% ipython --no-banner

In [1]: import numpy as np

In [2]: import numpy.linalg as la

In [3]: np.set_printoptions(suppress=True, linewidth=120)

In [4]: data = np.array([[2.0, 1.0, 0.0, 0.0],
   ...:     [2.0, 2.0, 0.0, 0.0],
   ...:     [0.0, 0.0, 1.0, -2.0],
   ...:     [0.0, 0.0, -1.0, 2.0]])

In [5]: data
Out[5]: 
array([[ 2.,  1.,  0.,  0.],
       [ 2.,  2.,  0.,  0.],
       [ 0.,  0.,  1., -2.],
       [ 0.,  0., -1.,  2.]])

In [6]: P = np.triu(np.array([[-2, 3, 0, -1], [-1, -3, -2, 3], [3, 1, -1, -2], [-2, 0, -3, 2]]), 1) + np.eye(4)

In [7]: Y = P @ data @ la.inv(P)

In [8]: round(la.det(Y), 2)
Out[8]: np.float64(0.0)

In [9]: np.round(np.poly(Y), 2)
Out[9]: array([ 1., -7., 14., -6.,  0.])

In [10]: P @ data - data @ P
Out[10]: 
array([[ 6.,  0.,  3., -3.],
       [ 0., -6., -1.,  6.],
       [ 0.,  0.,  2., -2.],
       [ 0.,  0.,  0., -2.]])

In [11]: np.trace(Y), np.trace(data)
Out[11]: (np.float64(7.0), np.float64(7.0))

In [12]: Y
Out[12]: 
array([[  8., -17., -33.,  -9.],
       [  2.,  -4., -13.,  -2.],
       [  0.,   0.,   3.,   0.],
       [  0.,   0.,  -1.,   0.]])

In [13]: F = np.tanh(np.array([[-1.1, -0.7],
    ...:     [-1.0, -1.1],
    ...:     [3.3, -0.1],
    ...:     [-0.9, 1.5],
    ...:     [0.6, 0.7],
    ...:     [-0.1, -0.2],
    ...:     [-0.9, 0.1],
    ...:     [0.7, -1.2],
    ...:     [0.5, 0.1],
    ...:     [-0.1, 0.6],
    ...:     [1.1, 0.4],
    ...:     [-1.4, -0.8],
    ...:     [1.0, -0.1],
    ...:     [2.0, 1.6],
    ...:     [0.5, 0.5],
    ...:     [0.1, -0.3],
    ...:     [-1.7, -0.7],
    ...:     [-0.4, 0.6],
    ...:     [1.0, 1.1],
    ...:     [0.6, -2.8],
    ...:     [-1.0, -0.8],
    ...:     [-1.6, 1.1],
    ...:     [-0.9, -0.3],
    ...:     [1.2, 1.1],
    ...:     [0.1, -1.2],
    ...:     [-2.2, -0.2]]) @ np.array([[-3.2, 1.1, 2.4], [-0.3, -0.5, -0.2]]))

In [14]: F.round(2)
Out[14]: 
array([[ 1.  , -0.7 , -0.99],
       [ 1.  , -0.5 , -0.97],
       [-1.  ,  1.  ,  1.  ],
       [ 0.98, -0.94, -0.99],
       [-0.97,  0.3 ,  0.86],
       [ 0.36, -0.01, -0.2 ],
       [ 0.99, -0.78, -0.97],
       [-0.95,  0.88,  0.96],
       [-0.93,  0.46,  0.83],
       [ 0.14, -0.39, -0.35],
       [-1.  ,  0.77,  0.99],
       [ 1.  , -0.81, -1.  ],
       [-1.  ,  0.82,  0.98],
       [-1.  ,  0.89,  1.  ],
       [-0.94,  0.29,  0.8 ],
       [-0.23,  0.25,  0.29],
       [ 1.  , -0.91, -1.  ],
       [ 0.8 , -0.63, -0.79],
       [-1.  ,  0.5 ,  0.97],
       [-0.79,  0.97,  0.96],
       [ 1.  , -0.6 , -0.98],
       [ 1.  , -0.98, -1.  ],
       [ 0.99, -0.69, -0.97],
       [-1.  ,  0.65,  0.99],
       [ 0.04,  0.61,  0.45],
       [ 1.  , -0.98, -1.  ]])

In [15]: Y = np.c_[F[:, :2] @ np.array([[3, 3], [2, 3]]), np.array([4, 8, 3, 8, 3, 4, 0, 1, -3, -4, 9, -4, 8, -1, -4, -6, 7, 6, -7, -1, -5, -9, -8, -6, -6, 6])]

In [16]: Y.round(2) + 0
Out[16]: 
array([[ 1.6 ,  0.91,  4.  ],
       [ 1.99,  1.49,  8.  ],
       [-1.  ,  0.  ,  3.  ],
       [ 1.07,  0.13,  8.  ],
       [-2.32, -2.02,  3.  ],
       [ 1.07,  1.06,  4.  ],
       [ 1.42,  0.65,  0.  ],
       [-1.11, -0.23,  1.  ],
       [-1.85, -1.39, -3.  ],
       [-0.36, -0.75, -4.  ],
       [-1.46, -0.7 ,  9.  ],
       [ 1.37,  0.56, -4.  ],
       [-1.35, -0.54,  8.  ],
       [-1.23, -0.34, -1.  ],
       [-2.24, -1.95, -4.  ],
       [-0.17,  0.08, -6.  ],
       [ 1.18,  0.27,  7.  ],
       [ 1.14,  0.51,  6.  ],
       [-1.99, -1.49, -7.  ],
       [-0.44,  0.52, -1.  ],
       [ 1.79,  1.18, -5.  ],
       [ 1.04,  0.06, -9.  ],
       [ 1.61,  0.93, -8.  ],
       [-1.7 , -1.06, -6.  ],
       [ 1.34,  1.95, -6.  ],
       [ 1.04,  0.06,  6.  ]])

In [17]: np.round(la.lstsq(F, Y[:, 0])[0], 2) + 0
Out[17]: array([3., 2., 0.])

In [18]: la.matrix_rank(Y)
Out[18]: np.int64(3)

In [19]: np.round(la.norm(Y - F @ la.lstsq(F, Y)[0], axis=0), 2) + 0
Out[19]: array([ 0.  ,  0.  , 28.01])

In [20]: Xs = F - F.mean(axis=0)

In [21]: left, s, Vt = la.svd(Xs, full_matrices=False)

In [22]: (np.sign(left[:, 0]) == np.sign(left[0, 0])).astype(int)
Out[22]: array([1, 1, 0, 1, 0, 1, 1, 0, 0, 1, 0, 1, 0, 0, 0, 0, 1, 1, 0, 0, 1, 1, 1, 0, 0, 1])

In [23]: np.searchsorted(np.cumsum(s ** 2) / (s ** 2).sum(), 0.9) + 1
Out[23]: np.int64(1)

In [24]: np.round(Xs.mean(axis=0), 2) + 0
Out[24]: array([0., 0., 0.])

In [25]: np.abs(left[:, 0]).argmax()
Out[25]: np.int64(2)

In [26]: np.round(Vt[0] * np.sign(Vt[0, np.abs(Vt[0]).argmax()]), 2)
Out[26]: array([ 0.62, -0.48, -0.62])

In [27]: la.matrix_rank(Xs)
Out[27]: np.int64(3)

In [28]: cent = F[[6, 4]].astype(float)

In [29]: for _ in range(5):
    ...:     idx = la.norm(F[:, None] - cent, axis=-1).argmin(axis=1)
    ...:     cent = np.array([F[idx == j].mean(axis=0) for j in range(2)])
    ...: 

In [30]: idx
Out[30]: array([0, 0, 1, 0, 1, 0, 0, 1, 1, 0, 1, 0, 1, 1, 1, 1, 0, 0, 1, 1, 0, 0, 0, 1, 1, 0])

In [31]: np.abs(cent[1] - cent[0]).argmax()
Out[31]: np.int64(2)

In [32]: cent.round(2)
Out[32]: 
array([[ 0.87, -0.69, -0.86],
       [-0.83,  0.64,  0.85]])

In [33]: np.round(cent[1] - cent[0], 2)
Out[33]: array([-1.7 ,  1.33,  1.71])

In [34]: Xs = (F - F.mean(axis=0)) / F.std(axis=0)

In [35]: np.argwhere(np.abs(Xs) > 2)
Out[35]: array([], shape=(0, 2), dtype=int64)

In [36]: coef = la.lstsq(np.delete(Xs, 0, axis=1), Xs[:, 0])[0]

In [37]: np.round(1 - np.var(Xs[:, 0] - np.delete(Xs, 0, axis=1) @ coef), 2)
Out[37]: np.float64(0.99)

In [38]: np.abs(coef).argmax()
Out[38]: np.int64(1)

In [39]: M = np.loadtxt("sample5.csv", delimiter=",")

In [40]: M
Out[40]: 
array([[ 0.5 , -2.42, -1.2 , -2.4 , -0.7 , -0.3 , -1.2 ,  0.8 ,  0.1 ],
       [ 2.2 , -0.39, -1.4 , -0.3 ,  0.5 , -1.3 , -0.2 ,  0.3 ,  0.1 ],
       [-0.9 , -3.39, -0.3 ,  1.8 , -0.2 , -1.2 , -1.7 ,  1.4 , -1.2 ],
       [ 1.5 , -1.83,  0.6 ,  0.3 ,  1.  ,  0.3 , -0.9 ,  1.4 ,  0.1 ],
       [ 2.6 ,  3.18, -0.3 , -0.5 ,  0.9 , -0.4 ,  1.6 ,  0.3 , -0.3 ],
       [-1.6 ,  3.79,  0.  ,  2.1 , -1.  ,  0.1 ,  1.9 , -0.6 ,  0.9 ],
       [ 0.7 , -1.41,  0.8 ,  0.2 ,  0.3 , -0.8 , -0.7 ,  0.7 ,  1.4 ],
       [ 0.3 ,  0.03,  0.1 ,  0.4 ,  0.7 , -0.5 ,  0.  , -0.1 ,  0.4 ],
       [-0.4 , -0.19,  0.2 , -0.3 ,  0.7 ,  2.7 , -0.1 , -0.6 , -1.1 ],
       [ 0.3 , -0.41,  0.  ,  0.8 ,  0.4 ,  1.8 , -0.2 , -0.5 ,  0.4 ],
       [-0.7 , -1.41, -0.9 , -1.5 , -0.2 ,  0.3 , -0.7 , -0.4 , -0.5 ],
       [-0.7 , -0.19,  1.2 ,  0.4 , -0.2 ,  1.9 , -0.1 ,  0.8 , -0.3 ],
       [ 0.  , -2.61,  0.2 , -0.3 ,  0.4 ,  0.1 , -1.3 ,  0.3 , -0.4 ],
       [ 0.1 ,  2.21, -0.5 , -0.6 ,  1.1 ,  1.9 ,  1.1 , -0.4 ,  1.6 ],
       [ 0.8 ,  0.19, -1.  , -1.  ,  1.8 ,  0.  ,  0.1 , -0.3 , -0.1 ],
       [-0.6 ,  5.  , -0.7 ,  1.4 ,  1.9 , -1.1 ,  2.5 , -1.1 ,  0.8 ],
       [ 0.3 ,  2.79,  0.5 , -0.9 ,  0.5 , -0.2 ,  1.4 ,  0.6 , -0.1 ],
       [ 0.  , -1.98, -0.5 , -0.6 , -0.1 , -2.  , -1.  , -0.3 ,  0.7 ],
       [-0.7 ,  3.81,  0.6 , -0.4 ,  0.5 , -0.7 ,  1.9 ,  1.5 , -0.8 ]])

In [41]: Y = M / np.sqrt((M ** 2).mean(axis=1, keepdims=True))

In [42]: la.matrix_rank(M - M.mean(axis=1, keepdims=True))
Out[42]: np.int64(8)

In [43]: la.matrix_rank(Y) == la.matrix_rank(M)
Out[43]: np.True_

In [44]: Y[11].round(2)
Out[44]: array([-0.82, -0.22,  1.41,  0.47, -0.24,  2.23, -0.12,  0.94, -0.35])

In [45]: np.round(la.norm(Y, axis=1), 2)
Out[45]: array([3., 3., 3., 3., 3., 3., 3., 3., 3., 3., 3., 3., 3., 3., 3., 3., 3., 3., 3.])

In [46]: D = la.norm(M[:, None] - M[None], axis=-1)

In [47]: la.matrix_rank(D ** 2)
Out[47]: np.int64(11)

In [48]: D[10].round(6).argsort(kind="stable")[:4]
Out[48]: array([10, 12,  0, 17])

In [49]: D.mean(axis=1).argmax()
Out[49]: np.int64(15)

In [50]: np.unravel_index(D.round(6).argmax(), D.shape)
Out[50]: (np.int64(2), np.int64(15))

In [51]: Xs = M - M.mean(axis=0)

In [52]: V = la.svd(Xs)[2][:8]

In [53]: Y = Xs - Xs @ V.T @ V

In [54]: np.round((Xs @ V.T).std(axis=0), 2)
Out[54]: array([2.75, 1.32, 1.2 , 0.89, 0.88, 0.66, 0.51, 0.33])

In [55]: np.round(la.norm(Y) / la.norm(Xs), 2)
Out[55]: np.float64(0.0)

In [56]: np.round(np.diag(V.T @ V), 2)
Out[56]: array([1. , 0.8, 1. , 1. , 1. , 1. , 0.2, 1. , 1. ])

In [57]: la.norm(Y, axis=1).round(6).argmax()
Out[57]: np.int64(7)

In [58]: idx = M[:, 7] > np.median(M[:, 7])

In [59]: r0 = M[idx].mean(axis=0) - M[~idx].mean(axis=0)

In [60]: ((M - M.mean(axis=0)) @ r0 > 0).astype(int)
Out[60]: array([1, 1, 1, 1, 0, 0, 1, 0, 0, 0, 1, 1, 1, 0, 0, 0, 0, 1, 0])

In [61]: r0.round(2)
Out[61]: array([-0.15, -0.99,  0.71, -0.11, -0.42, -0.28, -0.49,  1.31, -0.32])

In [62]: np.argsort(-np.abs(r0).round(6), kind="stable")
Out[62]: array([7, 1, 2, 6, 4, 8, 5, 0, 3])

In [63]: idx.astype(int)
Out[63]: array([1, 0, 1, 1, 0, 0, 1, 0, 0, 0, 0, 1, 0, 0, 0, 0, 1, 0, 1])

In [64]: round((((M - M.mean(axis=0)) @ r0 > 0) == idx).mean(), 2)
Out[64]: np.float64(0.68)

In [65]: np.round(np.abs(la.svd(M)[2][-1]), 2) + 0
Out[65]: array([0.  , 0.45, 0.  , 0.  , 0.  , 0.  , 0.89, 0.  , 0.  ])

In [66]: round(float(la.norm(M, 2) / la.norm(M)), 2)
Out[66]: 0.75

In [67]: la.cond(M) > 100
Out[67]: np.True_

In [68]: la.matrix_rank(M, rtol=0.1)
Out[68]: np.int64(8)

In [69]: feats = np.loadtxt("run10.csv", delimiter=",")

In [70]: feats
Out[70]: 
array([[ 1.,  1.,  1.,  1.,  1.,  1.,  1.,  1.],
       [ 1.,  1., -1., -1., -1., -1.,  1.,  1.],
       [ 1., -1., -1.,  1., -1.,  1.,  1., -1.],
       [ 1., -1.,  1., -1.,  1., -1.,  1., -1.],
       [ 1., -1.,  1., -1., -1.,  1., -1.,  1.],
       [ 1., -1., -1.,  1.,  1., -1., -1.,  1.],
       [ 1.,  1., -1., -1.,  1.,  1., -1., -1.],
       [ 1.,  1.,  1.,  1., -1., -1., -1., -1.]])

In [71]: round(float(la.det(feats)), 2)
Out[71]: 4096.0

In [72]: np.round(la.matrix_power(feats, 3), 2)
Out[72]: 
array([[ 8.,  8.,  8.,  8.,  8.,  8.,  8.,  8.],
       [ 8.,  8., -8., -8., -8., -8.,  8.,  8.],
       [ 8., -8.,  8., -8., -8.,  8., -8.,  8.],
       [ 8., -8., -8.,  8.,  8., -8., -8.,  8.],
       [ 8., -8.,  8., -8.,  8., -8.,  8., -8.],
       [ 8., -8., -8.,  8., -8.,  8.,  8., -8.],
       [ 8.,  8.,  8.,  8., -8., -8., -8., -8.],
       [ 8.,  8., -8., -8.,  8.,  8., -8., -8.]])

In [73]: np.trace(feats)
Out[73]: np.float64(-4.0)

In [74]: E = np.loadtxt("mat.csv", delimiter=",")

In [75]: E
Out[75]: 
array([[-0.2,  0.7, -0.7,  0.4, -0.3, -0.2,  0.3, -0.6,  1.5, -0.2,  0.9, -1.7],
       [ 0.9, -0.1,  2.6, -0.6, -1.4, -1.5,  1.5, -0.2, -1.8,  0.8,  0.1, -0.6],
       [ 1.1, -0.7, -1.2, -0.7,  0.9,  0.7, -0.8,  0.2,  3.6,  0.9,  1.1,  0.5],
       [-1.9,  0.4, -0.1, -0.9, -0.6, -1.6,  0.8, -3.9, -5.1,  1.4, -1.1, -1.4],
       [ 0.7, -1.4,  0.5, -0.2,  0.8, -0.4, -0.4, -1.3,  3.3,  0. ,  0.3,  0.1],
       [ 0. , -0.3,  0.1,  1.8, -1.8, -1.5,  0.4, -0.2, -0.9,  0.9,  1.6, -0.2],
       [ 0.8,  0.3,  0. ,  0. , -0.4,  0.6,  0. ,  0.4,  1.5,  0.7, -0.9, -0.5],
       [-0.7,  0.7, -0.6, -0.9, -0.7, -0.4, -0.9, -0.5, -6.3, -0.9, -1.6, -0.1],
       [ 0.3, -1.7, -0.2, -1.7,  0.2, -1.4,  1.1, -1.7, -3.6,  0.4, -1.5,  0.1],
       [-1.3,  0.2, -1.8,  1.3,  1.2, -0.7, -1. ,  1.2, -3. , -0.7,  0. ,  0.7],
       [-1.2, -0.2,  0.5,  0.3, -0.8, -0.3,  0.1, -0.9, -3.9, -0.2, -2.1,  0. ]])

In [76]: r0 = np.array([2, -4, 4])

In [77]: np.round(np.polyval(r0, E[7]), 2)
Out[77]: array([  7.78,   2.18,   7.12,   9.22,   7.78,   5.92,   9.22,   6.5 , 108.58,   9.22,  15.52,   4.42])

In [78]: th = np.radians(72)

In [79]: r_ = np.eye(12)

In [80]: r_[4, 4] = r_[9, 9] = np.cos(th)

In [81]: r_[4, 9], r_[9, 4] = -np.sin(th), np.sin(th)

In [82]: r_.round(2)
Out[82]: 
array([[ 1.  ,  0.  ,  0.  ,  0.  ,  0.  ,  0.  ,  0.  ,  0.  ,  0.  ,  0.  ,  0.  ,  0.  ],
       [ 0.  ,  1.  ,  0.  ,  0.  ,  0.  ,  0.  ,  0.  ,  0.  ,  0.  ,  0.  ,  0.  ,  0.  ],
       [ 0.  ,  0.  ,  1.  ,  0.  ,  0.  ,  0.  ,  0.  ,  0.  ,  0.  ,  0.  ,  0.  ,  0.  ],
       [ 0.  ,  0.  ,  0.  ,  1.  ,  0.  ,  0.  ,  0.  ,  0.  ,  0.  ,  0.  ,  0.  ,  0.  ],
       [ 0.  ,  0.  ,  0.  ,  0.  ,  0.31,  0.  ,  0.  ,  0.  ,  0.  , -0.95,  0.  ,  0.  ],
       [ 0.  ,  0.  ,  0.  ,  0.  ,  0.  ,  1.  ,  0.  ,  0.  ,  0.  ,  0.  ,  0.  ,  0.  ],
       [ 0.  ,  0.  ,  0.  ,  0.  ,  0.  ,  0.  ,  1.  ,  0.  ,  0.  ,  0.  ,  0.  ,  0.  ],
       [ 0.  ,  0.  ,  0.  ,  0.  ,  0.  ,  0.  ,  0.  ,  1.  ,  0.  ,  0.  ,  0.  ,  0.  ],
       [ 0.  ,  0.  ,  0.  ,  0.  ,  0.  ,  0.  ,  0.  ,  0.  ,  1.  ,  0.  ,  0.  ,  0.  ],
       [ 0.  ,  0.  ,  0.  ,  0.  ,  0.95,  0.  ,  0.  ,  0.  ,  0.  ,  0.31,  0.  ,  0.  ],
       [ 0.  ,  0.  ,  0.  ,  0.  ,  0.  ,  0.  ,  0.  ,  0.  ,  0.  ,  0.  ,  1.  ,  0.  ],
       [ 0.  ,  0.  ,  0.  ,  0.  ,  0.  ,  0.  ,  0.  ,  0.  ,  0.  ,  0.  ,  0.  ,  1.  ]])

In [83]: Y = E @ r_.T

In [84]: round(la.det(r_), 2), np.round(np.trace(r_), 2)
Out[84]: (np.float64(1.0), np.float64(10.62))

In [85]: Y.round(2)
Out[85]: 
array([[-0.2 ,  0.7 , -0.7 ,  0.4 ,  0.1 , -0.2 ,  0.3 , -0.6 ,  1.5 , -0.35,  0.9 , -1.7 ],
       [ 0.9 , -0.1 ,  2.6 , -0.6 , -1.19, -1.5 ,  1.5 , -0.2 , -1.8 , -1.08,  0.1 , -0.6 ],
       [ 1.1 , -0.7 , -1.2 , -0.7 , -0.58,  0.7 , -0.8 ,  0.2 ,  3.6 ,  1.13,  1.1 ,  0.5 ],
       [-1.9 ,  0.4 , -0.1 , -0.9 , -1.52, -1.6 ,  0.8 , -3.9 , -5.1 , -0.14, -1.1 , -1.4 ],
       [ 0.7 , -1.4 ,  0.5 , -0.2 ,  0.25, -0.4 , -0.4 , -1.3 ,  3.3 ,  0.76,  0.3 ,  0.1 ],
       [ 0.  , -0.3 ,  0.1 ,  1.8 , -1.41, -1.5 ,  0.4 , -0.2 , -0.9 , -1.43,  1.6 , -0.2 ],
       [ 0.8 ,  0.3 ,  0.  ,  0.  , -0.79,  0.6 ,  0.  ,  0.4 ,  1.5 , -0.16, -0.9 , -0.5 ],
       [-0.7 ,  0.7 , -0.6 , -0.9 ,  0.64, -0.4 , -0.9 , -0.5 , -6.3 , -0.94, -1.6 , -0.1 ],
       [ 0.3 , -1.7 , -0.2 , -1.7 , -0.32, -1.4 ,  1.1 , -1.7 , -3.6 ,  0.31, -1.5 ,  0.1 ],
       [-1.3 ,  0.2 , -1.8 ,  1.3 ,  1.04, -0.7 , -1.  ,  1.2 , -3.  ,  0.92,  0.  ,  0.7 ],
       [-1.2 , -0.2 ,  0.5 ,  0.3 , -0.06, -0.3 ,  0.1 , -0.9 , -3.9 , -0.82, -2.1 ,  0.  ]])

In [86]: np.round(la.svd(E, compute_uv=False), 2), np.round(la.svd(Y, compute_uv=False), 2)
Out[86]: 
(array([12.78,  5.86,  4.43,  3.89,  3.12,  2.16,  1.78,  1.46,  1.42,  0.94,  0.23]),
 array([12.78,  5.86,  4.43,  3.89,  3.12,  2.16,  1.78,  1.46,  1.42,  0.94,  0.23]))

In [87]: np.allclose(E @ E.T, Y @ Y.T)
Out[87]: True

In [88]: np.round(np.abs(Y - E).max(axis=0), 2)
Out[88]: array([0.  , 0.  , 0.  , 0.  , 1.48, 0.  , 0.  , 0.  , 0.  , 2.33, 0.  , 0.  ])
